$ python3 -q
>>> import numpy as np
>>> np.set_printoptions(suppress=True, linewidth=120)
>>> E = np.load("test16.npy")
>>> E
array([[-3,  0,  3, -2],
       [-4, -1,  2, -3],
       [-2,  1,  4, -1],
       [-4, -1,  2, -3]])
>>> rk = np.linalg.matrix_rank(E)
>>> rk
np.int64(2)
>>> ns = np.linalg.svd(E)[2][rk:].T
>>> ns.shape
(4, 2)
>>> np.allclose(E @ ns, 0)
True
>>> rng = np.random.default_rng(26)
>>> Y = E + rng.integers(-2, 3, (4, 2)) @ rng.integers(-2, 3, (2, 4))
>>> Y
array([[-1,  4,  3, -2],
       [-6, -2,  1, -1],
       [-7, -3,  2,  3],
       [-3, -2,  3, -5]])
>>> np.round(np.linalg.svd(Y - E, compute_uv=False), 1) + 0
array([9.2, 3.8, 0. , 0. ])
>>> np.abs(Y - E).sum(axis=1)
array([ 6,  6, 15,  5])
>>> np.linalg.matrix_rank(Y - E, tol=1e-8)
np.int64(2)
>>> Y - E
array([[ 2,  4,  0,  0],
       [-2, -1, -1,  2],
       [-5, -4, -2,  4],
       [ 1, -1,  1, -2]])
>>> E[0] @ E[1]
np.int64(24)
>>> round(float(np.linalg.norm(E[0], 1)), 1), round(np.linalg.norm(E[0], np.inf), 1)
(8.0, np.float64(3.0))
>>> round(np.linalg.norm(E) ** 2 / np.linalg.norm(E, 2) ** 2, 1)
np.float64(1.1)
>>> np.round(np.linalg.norm(E, axis=0), 1)
array([6.7, 1.7, 5.7, 4.8])
>>> U, sv, vt = np.linalg.svd(E)
>>> evecs = vt[:(sv > 1e-8).sum()]
>>> x0 = E[1] + 4 * E[0] + rng.integers(2) * np.eye(4)[0]
>>> x0
array([-15.,  -1.,  14., -11.])
>>> np.round(evecs.T @ evecs, 1) + 0
array([[ 0.5,  0.2, -0.2,  0.4],
       [ 0.2,  0.3,  0.3,  0.2],
       [-0.2,  0.3,  0.8,  0. ],
       [ 0.4,  0.2,  0. ,  0.4]])
>>> np.round(np.diag(evecs.T @ evecs), 1)
array([0.5, 0.3, 0.8, 0.4])
